>>> import numpy as np
>>> from numpy import linalg as LA
>>> np.set_printoptions(suppress=True, linewidth=140)
>>> arr = np.loadtxt("test2.csv", delimiter=",")
>>> arr.round(2) + 0
array([[ 3.26,  0.  ,  0.19, -0.39,  0.41, -0.66,  0.29, -0.48,  0.23, -0.49, -0.59,  0.08,  0.88],
       [ 0.  ,  2.83,  0.25, -0.29,  0.07,  0.31,  0.69,  0.22,  0.14, -1.01,  0.08, -0.26, -0.25],
       [ 0.19,  0.25,  4.19,  0.44, -0.96,  0.  , -0.48, -0.14,  0.25, -0.17,  0.8 , -0.39, -0.31],
       [-0.39, -0.29,  0.44,  4.09,  0.22,  0.52, -0.51,  0.13, -0.59, -0.54, -0.61,  0.27,  0.12],
       [ 0.41,  0.07, -0.96,  0.22,  2.4 , -0.36, -1.25, -0.48, -0.32, -0.25,  0.37, -0.39, -0.62],
       [-0.66,  0.31,  0.  ,  0.52, -0.36,  1.89,  0.79, -0.4 ,  0.74, -0.12,  0.78, -0.33,  0.29],
       [ 0.29,  0.69, -0.48, -0.51, -1.25,  0.79,  2.4 ,  0.01, -0.05,  0.01,  0.  ,  0.01, -0.48],
       [-0.48,  0.22, -0.14,  0.13, -0.48, -0.4 ,  0.01,  2.69, -0.29,  1.26,  0.01, -0.1 ,  0.27],
       [ 0.23,  0.14,  0.25, -0.59, -0.32,  0.74, -0.05, -0.29,  2.51,  0.63, -0.88, -0.91,  0.1 ],
       [-0.49, -1.01, -0.17, -0.54, -0.25, -0.12,  0.01,  1.26,  0.63,  2.13,  0.12,  0.47, -0.94],
       [-0.59,  0.08,  0.8 , -0.61,  0.37,  0.78,  0.  ,  0.01, -0.88,  0.12,  2.29,  0.46, -0.19],
       [ 0.08, -0.26, -0.39,  0.27, -0.39, -0.33,  0.01, -0.1 , -0.91,  0.47,  0.46,  3.24,  0.03],
       [ 0.88, -0.25, -0.31,  0.12, -0.62,  0.29, -0.48,  0.27,  0.1 , -0.94, -0.19,  0.03,  3.07]])
>>> left, sigma, Vt = LA.svd(arr)
>>> sigma.round(2) + 0
array([5., 5., 5., 4., 4., 4., 3., 3., 2., 2., 0., 0., 0.])
>>> A2 = left[:, :10] @ np.diag(sigma[:10]) @ Vt[:10]
>>> LA.matrix_rank(A2)
np.int64(10)
>>> round(np.abs(arr - A2).max(), 2)
np.float64(0.0)
>>> np.round(LA.norm(arr - A2) / LA.norm(arr), 2)
np.float64(0.0)
>>> np.round(LA.norm(arr - A2, 2), 2), np.round(sigma[10], 2)
(np.float64(0.0), np.float64(0.0))
>>> np.abs(np.diag(LA.qr(arr)[1])) > 1e-9
array([ True,  True,  True,  True,  True,  True,  True,  True,  True,  True, False, False, False])
>>> np.allclose(arr[:-1].T @ LA.lstsq(arr[:-1].T, arr[-1])[0], arr[-1])
True
>>> round(np.trace(LA.pinv(arr) @ arr), 2)
np.float64(10.0)
>>> cent = np.sign(np.array([[4, 0, 2, 1], [4, 3, 0, 5], [0, 0, 0, 3], [1, 5, 2, 3]]))
>>> A2 = (np.tril(cent, -1) + np.eye(4)) @ (np.triu(cent, 1) + np.eye(4))
>>> vals = np.array([7, 8, 6, 5])
>>> m1 = np.rint(A2 * vals @ LA.inv(A2)) + 0
>>> m1
array([[ 7.,  1.,  0., -1.],
       [-1., 12.,  3., -4.],
       [ 0.,  1.,  7., -1.],
       [-1.,  8.,  5.,  0.]])
>>> def softmax(z):
...     e = np.exp(z - z.max(axis=-1, keepdims=True))
...     return e / e.sum(axis=-1, keepdims=True)
... 
>>> np.round(softmax(10 * m1[1]), 2) + 0
array([0., 1., 0., 0.])
>>> np.round(softmax(m1).sum(axis=1), 2)
array([1., 1., 1., 1.])
>>> np.round(softmax(m1[1]), 2) + 0
array([0., 1., 0., 0.])
>>> S = m1 @ m1.T / np.sqrt(4)
>>> np.round(softmax(S + np.triu(np.full(S.shape, -np.inf), 1)), 2) + 0
array([[1., 0., 0., 0.],
       [0., 1., 0., 0.],
       [0., 0., 1., 0.],
       [0., 1., 0., 0.]])
>>> softmax(S).round(6).argmax(axis=1)
array([0, 1, 2, 1])
>>> np.round(softmax(S), 2) + 0
array([[1.  , 0.  , 0.  , 0.  ],
       [0.  , 1.  , 0.  , 0.  ],
       [0.  , 0.  , 0.98, 0.02],
       [0.  , 1.  , 0.  , 0.  ]])
>>> u, v = m1[2], m1[0]
>>> u @ u
np.float64(51.0)
>>> u @ v
np.float64(2.0)
>>> p = (u @ v) / (u @ u) * u
>>> np.round((v - p) @ u, 2)
np.float64(-0.0)
>>> np.outer(u, v)
array([[ 0.,  0.,  0., -0.],
       [ 7.,  1.,  0., -1.],
       [49.,  7.,  0., -7.],
       [-7., -1., -0.,  1.]])
>>> LA.matrix_rank(np.outer(u, v))
np.int64(1)
>>> p.round(2)
array([ 0.  ,  0.04,  0.27, -0.04])
>>> round(LA.norm(u + v) ** 2 + LA.norm(u - v) ** 2, 2)
np.float64(204.0)
>>> M = np.loadtxt("dump.csv", delimiter=",")
>>> M
array([[ 1.,  0.,  0.,  0.,  0.,  0.,  0.,  0.,  0.,  0.],
       [ 0., -2.,  0.,  0.,  0.,  0.,  0.,  0.,  0.,  0.],
       [ 0.,  0., -3.,  0.,  0.,  0.,  0.,  0.,  0.,  0.],
       [ 0.,  0.,  0., -3.,  0.,  0.,  0.,  0.,  0.,  0.],
       [ 0.,  0.,  0.,  0.,  1.,  0.,  0.,  0.,  0.,  0.],
       [ 0.,  0.,  0.,  0.,  0.,  3.,  0.,  0.,  0.,  0.],
       [ 0.,  0.,  0.,  0.,  0.,  0.,  3.,  0.,  0.,  0.],
       [ 0.,  0.,  0.,  0.,  0.,  0.,  0., -3.,  0.,  0.],
       [ 0.,  0.,  0.,  0.,  0.,  0.,  0.,  0.,  2.,  0.],
       [ 0.,  0.,  0.,  0.,  0.,  0.,  0.,  0.,  0., -2.]])
>>> x0 = np.array([-4, 5, -3, -5, 0, 5, 3, 5, -4, -2])
>>> target = M @ x0
>>> b, lr = np.zeros(10), 1 / LA.norm(M, 2) ** 2
>>> for i in range(40):
...     b -= lr * M.T @ (M @ b - target)
...     if i % 10 == 0: print(i, round(LA.norm(M @ b - target), 2))
... 
0 8.26
10 1.1
20 0.34
30 0.1
>>> round(LA.cond(M), 2)
np.float64(3.0)
>>> b.round(2)
array([-3.96,  5.  , -3.  , -5.  ,  0.  ,  5.  ,  3.  ,  5.  , -4.  , -2.  ])
>>> np.round(LA.svd(M, compute_uv=False), 2)
array([3., 3., 3., 3., 3., 2., 2., 2., 1., 1.])
>>> LA.matrix_rank(M)
np.int64(10)
>>> np.zeros(10, 10)
Traceback (most recent call last):
  File "<python-input-47>", line 1, in <module>
    np.zeros(10, 10)
    ~~~~~~~~^^^^^^^^
TypeError: Cannot interpret '10' as a data type
>>> LA.rank(M)
Traceback (most recent call last):
  File "<python-input-48>", line 1, in <module>
    LA.rank(M)
    ^^^^^^^
AttributeError: module 'numpy.linalg' has no attribute 'rank'
>>> np.unravel_index(np.abs(M).argmax(), M.shape)
(np.int64(2), np.int64(2))
>>> M.shape
(10, 10)
>>> F = np.load("data.npy")
>>> F
array([[-2,  1,  1, -5, -4,  1, -4, -5],
       [-1, -3, -2, -5, -3,  3,  1, -2],
       [ 0, -2, -1,  5,  1, -3,  1,  3],
       [-4, -2,  1,  5,  5, -4,  0,  1],
       [-5, -4, -1, -1,  1,  0, -4,  4],
       [-4,  0,  5,  5,  3,  4,  0, -3],
       [-4,  0,  5,  5,  3,  4,  0, -3],
       [-1, -1, -2,  3,  0, -2, -2,  3],
       [-3,  1,  4,  3,  2,  3,  1,  5],
       [-1,  5,  1,  5,  4, -1,  4,  4],
       [ 3,  4,  1, -3, -4, -2, -4,  5],
       [ 2,  3,  2,  0, -3, -2,  0, -2],
       [-2,  2, -3, -5,  1,  4,  4,  4]])
>>> A2 = np.c_[F[:, :7] @ np.array([[1, 2, 0, 1, 1, 2, 0],
...     [3, 3, 2, 3, 0, 0, 0],
...     [2, 1, 3, 3, 3, 3, 1],
...     [1, 3, 2, 3, 3, 1, 1],
...     [3, 2, 0, 2, 3, 2, 2],
...     [2, 2, 3, 0, 0, 0, 3],
...     [3, 1, 0, 2, 3, 1, 3]]), np.array([-4, -4, 1, 5, 4, 3, -4, 5, -1, 0, -3, 4, 3])]
>>> A2
array([[-24, -25,  -2, -27, -38, -18, -21,  -4],
       [-19, -27, -13, -35, -28, -18,  -1,  -4],
       [ -3,   5,  -6,  10,  18,   5,   0,   1],
       [  4,   4,  -3,  18,  29,  10,   4,   5],
       [-29, -28, -13, -29, -20, -16, -12,   4],
       [ 28,  26,  37,  32,  35,  18,  28,   3],
       [ 28,  26,  37,  32,  35,  18,  28,  -4],
       [-15,  -4,  -8,  -5,  -4,  -7, -11,   5],
       [ 26,  21,  29,  27,  27,  14,  23,  -1],
       [ 43,  39,  20,  48,  41,  18,  23,   0],
       [-14,  -6,  -1,  -7, -27,  -6, -28,  -3],
       [  2,   5,   6,  11,  -1,   4, -10,   4],
       [ 16,  -2,  -3, -10, -11, -12,  18,   3]])
>>> np.round(LA.norm(A2 - F @ LA.lstsq(F, A2)[0], axis=0), 2) + 0
array([0. , 0. , 0. , 0. , 0. , 0. , 0. , 9.5])
>>> F.reshape(-1, 2)
array([[-2,  1],
       [ 1, -5],
       [-4,  1],
       [-4, -5],
       [-1, -3],
       [-2, -5],
       [-3,  3],
       [ 1, -2],
       [ 0, -2],
       [-1,  5],
       [ 1, -3],
       [ 1,  3],
       [-4, -2],
       [ 1,  5],
       [ 5, -4],
       [ 0,  1],
       [-5, -4],
       [-1, -1],
       [ 1,  0],
       [-4,  4],
       [-4,  0],
       [ 5,  5],
       [ 3,  4],
       [ 0, -3],
       [-4,  0],
       [ 5,  5],
       [ 3,  4],
       [ 0, -3],
       [-1, -1],
       [-2,  3],
       [ 0, -2],
       [-2,  3],
       [-3,  1],
       [ 4,  3],
       [ 2,  3],
       [ 1,  5],
       [-1,  5],
       [ 1,  5],
       [ 4, -1],
       [ 4,  4],
       [ 3,  4],
       [ 1, -3],
       [-4, -2],
       [-4,  5],
       [ 2,  3],
       [ 2,  0],
       [-3, -2],
       [ 0, -2],
       [-2,  2],
       [-3, -5],
       [ 1,  4],
       [ 4,  4]])
>>> F.ravel(order="F")
array([-2, -1,  0, -4, -5, -4, -4, -1, -3, -1,  3,  2, -2,  1, -3, -2, -2, -4,  0,  0, -1,  1,  5,  4,  3,  2,  1, -2, -1,  1, -1,  5,  5,
       -2,  4,  1,  1,  2, -3, -5, -5,  5,  5, -1,  5,  5,  3,  3,  5, -3,  0, -5, -4, -3,  1,  5,  1,  3,  3,  0,  2,  4, -4, -3,  1,  1,
        3, -3, -4,  0,  4,  4, -2,  3, -1, -2, -2,  4, -4,  1,  1,  0, -4,  0,  0, -2,  1,  4, -4,  0,  4, -5, -2,  3,  1,  4, -3, -3,  3,
        5,  4,  5, -2,  4])
>>> F.reshape(2, -1)
array([[-2,  1,  1, -5, -4,  1, -4, -5, -1, -3, -2, -5, -3,  3,  1, -2,  0, -2, -1,  5,  1, -3,  1,  3, -4, -2,  1,  5,  5, -4,  0,  1,
        -5, -4, -1, -1,  1,  0, -4,  4, -4,  0,  5,  5,  3,  4,  0, -3, -4,  0,  5,  5],
       [ 3,  4,  0, -3, -1, -1, -2,  3,  0, -2, -2,  3, -3,  1,  4,  3,  2,  3,  1,  5, -1,  5,  1,  5,  4, -1,  4,  4,  3,  4,  1, -3,
        -4, -2, -4,  5,  2,  3,  2,  0, -3, -2,  0, -2, -2,  2, -3, -5,  1,  4,  4,  4]])
>>> blk = F.reshape(13, 2, -1)
>>> blk[:, 0]
array([[-2,  1,  1, -5],
       [-1, -3, -2, -5],
       [ 0, -2, -1,  5],
       [-4, -2,  1,  5],
       [-5, -4, -1, -1],
       [-4,  0,  5,  5],
       [-4,  0,  5,  5],
       [-1, -1, -2,  3],
       [-3,  1,  4,  3],
       [-1,  5,  1,  5],
       [ 3,  4,  1, -3],
       [ 2,  3,  2,  0],
       [-2,  2, -3, -5]])
>>> blk.shape
(13, 2, 4)
>>> np.einsum("ihd,ihd->ih", blk, blk)
array([[31, 58],
       [39, 23],
       [30, 20],
       [46, 42],
       [43, 33],
       [66, 34],
       [66, 34],
       [15, 17],
       [35, 39],
       [52, 49],
       [35, 61],
       [17, 17],
       [42, 49]])
>>> blk.sum(axis=1)
array([[ -6,   2,  -3, -10],
       [ -4,   0,  -1,  -7],
       [  1,  -5,   0,   8],
       [  1,  -6,   1,   6],
       [ -4,  -4,  -5,   3],
       [ -1,   4,   5,   2],
       [ -1,   4,   5,   2],
       [ -1,  -3,  -4,   6],
       [ -1,   4,   5,   8],
       [  3,   4,   5,   9],
       [ -1,   2,  -3,   2],
       [ -1,   1,   2,  -2],
       [ -1,   6,   1,  -1]])
>>> blk.transpose(1, 0, 2)
array([[[-2,  1,  1, -5],
        [-1, -3, -2, -5],
        [ 0, -2, -1,  5],
        [-4, -2,  1,  5],
        [-5, -4, -1, -1],
        [-4,  0,  5,  5],
        [-4,  0,  5,  5],
        [-1, -1, -2,  3],
        [-3,  1,  4,  3],
        [-1,  5,  1,  5],
        [ 3,  4,  1, -3],
        [ 2,  3,  2,  0],
        [-2,  2, -3, -5]],

       [[-4,  1, -4, -5],
        [-3,  3,  1, -2],
        [ 1, -3,  1,  3],
        [ 5, -4,  0,  1],
        [ 1,  0, -4,  4],
        [ 3,  4,  0, -3],
        [ 3,  4,  0, -3],
        [ 0, -2, -2,  3],
        [ 2,  3,  1,  5],
        [ 4, -1,  4,  4],
        [-4, -2, -4,  5],
        [-3, -2,  0, -2],
        [ 1,  4,  4,  4]]])
